>>> import numpy as np
>>> np.set_printoptions(precision=3, suppress=True, linewidth=160, floatmode="fixed")
>>> rnd = lambda a: np.round(a, 3) + 0
>>> rng = np.random.default_rng(548)
>>> t = np.sort(rng.uniform(-2, 2, 36))
>>> data = np.c_[t, t ** 2, t ** 3] @ np.array([[4, 4, 3, 1], [3, 1, 1, 0], [2, 1, 3, 5]])
>>> print(rnd(data))
[[-11.410 -11.555 -24.705 -39.743]
 [ -8.499  -9.271 -18.193 -28.420]
 [ -7.941  -8.810 -16.914 -26.205]
 [ -6.649  -7.706 -13.912 -21.017]
 [ -5.574  -6.731 -11.356 -16.629]
 [ -5.502  -6.664 -11.182 -16.332]
 [ -4.787  -5.972  -9.447 -13.377]
 [ -4.128  -5.294  -7.821 -10.636]
 [ -3.886  -5.033  -7.218  -9.631]
 [ -3.863  -5.008  -7.161  -9.536]
 [ -3.408  -4.493  -6.022  -7.656]
 [ -3.408  -4.493  -6.022  -7.655]
 [ -2.435  -3.255  -3.607  -3.825]
 [ -1.969  -2.583  -2.537  -2.274]
 [ -1.745  -2.246  -2.074  -1.663]
 [ -1.594  -2.017  -1.790  -1.315]
 [ -1.561  -1.967  -1.731  -1.246]
 [ -1.343  -1.642  -1.372  -0.856]
 [ -0.858  -0.971  -0.749  -0.338]
 [ -0.760  -0.847  -0.648  -0.276]
 [ -0.728  -0.807  -0.615  -0.257]
 [ -0.024  -0.024  -0.018  -0.006]
 [  0.374   0.358   0.272   0.091]
 [  0.635   0.591   0.455   0.156]
 [  0.944   0.855   0.670   0.242]
 [  1.049   0.941   0.742   0.274]
 [  1.986   1.663   1.395   0.621]
 [  4.670   3.456   3.394   2.204]
 [  5.247   3.811   3.850   2.636]
 [  6.234   4.405   4.650   3.436]
 [  6.743   4.706   5.071   3.874]
 [  9.858   6.480   7.757   6.875]
 [ 12.841   8.111  10.470  10.143]
 [ 14.449   8.972  11.977  12.027]
 [ 23.538  13.705  20.931  23.815]
 [ 25.467  14.690  22.905  26.506]]
>>> Uu, sig, Vh = np.linalg.svd(data)
>>> print(rnd(sig))
[112.467  24.314   5.447   0.000]
>>> Y = Uu[:, :3] @ np.diag(sig[:3]) @ Vh[:3]
>>> print(rnd(np.linalg.norm(data - Y, 2)), rnd(sig[3]))
0.0 0.0
>>> print(rnd(Y))
[[-11.410 -11.555 -24.705 -39.743]
 [ -8.499  -9.271 -18.193 -28.420]
 [ -7.941  -8.810 -16.914 -26.205]
 [ -6.649  -7.706 -13.912 -21.017]
 [ -5.574  -6.731 -11.356 -16.629]
 [ -5.502  -6.664 -11.182 -16.332]
 [ -4.787  -5.972  -9.447 -13.377]
 [ -4.128  -5.294  -7.821 -10.636]
 [ -3.886  -5.033  -7.218  -9.631]
 [ -3.863  -5.008  -7.161  -9.536]
 [ -3.408  -4.493  -6.022  -7.656]
 [ -3.408  -4.493  -6.022  -7.655]
 [ -2.435  -3.255  -3.607  -3.825]
 [ -1.969  -2.583  -2.537  -2.274]
 [ -1.745  -2.246  -2.074  -1.663]
 [ -1.594  -2.017  -1.790  -1.315]
 [ -1.561  -1.967  -1.731  -1.246]
 [ -1.343  -1.642  -1.372  -0.856]
 [ -0.858  -0.971  -0.749  -0.338]
 [ -0.760  -0.847  -0.648  -0.276]
 [ -0.728  -0.807  -0.615  -0.257]
 [ -0.024  -0.024  -0.018  -0.006]
 [  0.374   0.358   0.272   0.091]
 [  0.635   0.591   0.455   0.156]
 [  0.944   0.855   0.670   0.242]
 [  1.049   0.941   0.742   0.274]
 [  1.986   1.663   1.395   0.621]
 [  4.670   3.456   3.394   2.204]
 [  5.247   3.811   3.850   2.636]
 [  6.234   4.405   4.650   3.436]
 [  6.743   4.706   5.071   3.874]
 [  9.858   6.480   7.757   6.875]
 [ 12.841   8.111  10.470  10.143]
 [ 14.449   8.972  11.977  12.027]
 [ 23.538  13.705  20.931  23.815]
 [ 25.467  14.690  22.905  26.506]]
>>> print(np.linalg.matrix_rank(Y))
3
>>> print(np.linalg.matrix_rank(data, rtol=0.05))
2
>>> print(rnd(np.abs(data - Y).max()))
0.0
>>> cov = np.cov(Y, rowvar=False)
>>> print(rnd(np.median(Y, axis=0)))
[-1.100 -1.306 -1.061 -0.597]
>>> print(np.argwhere(np.triu(np.abs(np.corrcoef(Y.T)) > 0.8, 1)))
[[0 1]
 [0 2]
 [0 3]
 [1 2]
 [1 3]
 [2 3]]
>>> print(rnd(Y.std(axis=0)))
[ 7.942  5.972  9.553 12.738]
>>> print(rnd(np.corrcoef(Y[:, 1], Y[:, 0])[0, 1]))
0.978
>>> print(rnd(np.polyfit(Y[:, 1], Y[:, 0], 1)))
[1.301 1.779]
>>> print(rnd(np.linalg.eigvalsh(cov)[::-1]))
[351.266  10.427   0.640   0.000]
>>> idx = data[:, 0] > np.median(data[:, 0])
>>> r0 = data[idx].mean(axis=0) - data[~idx].mean(axis=0)
>>> print(rnd(r0))
[10.631  9.158 13.643 17.225]
>>> print(rnd((((data - data.mean(axis=0)) @ r0 > 0) == idx).mean()))
0.944
>>> K = np.load("x.npy")
>>> print(K)
[[-2.000  3.000  0.000  2.000  3.000  5.000 -2.000  1.000  0.000  1.000]
 [-2.000  1.000 -1.000  5.000  0.000  1.000  4.000 -3.000  1.000  2.000]
 [-3.000 -5.000 -3.000 -5.000 -2.000 -4.000 -4.000  1.000  2.000  0.000]
 [ 5.000 -2.000  5.000 -5.000  3.000  4.000  3.000 -1.000  1.000  4.000]
 [ 3.000  2.000  4.000 -5.000  3.000 -4.000  1.000  3.000  0.000  2.000]
 [ 3.000 -5.000 -1.000  5.000  4.000 -1.000  5.000  1.000  1.000  1.000]
 [ 3.000 -1.000 -3.000 -5.000 -1.000 -5.000  4.000 -5.000  2.000  5.000]
 [ 3.000  5.000 -2.000 -3.000 -4.000 -1.000 -5.000 -4.000  1.000  2.000]
 [ 0.000  0.000  0.000  0.000  0.000  0.000  0.000  0.000  3.000  0.000]
 [ 0.000  0.000  0.000  0.000  0.000  0.000  0.000  0.000 -3.000 -3.000]]
>>> r0 = np.array([1, 0, 0, 0, 1, 0, 1, 1, 1, 1])
>>> Y = K + np.outer(r0, np.eye(10)[7])
>>> print(np.linalg.matrix_rank(np.linalg.inv(Y) - np.linalg.inv(K), tol=1e-8))
1
>>> print(np.linalg.matrix_rank(Y - K))
1
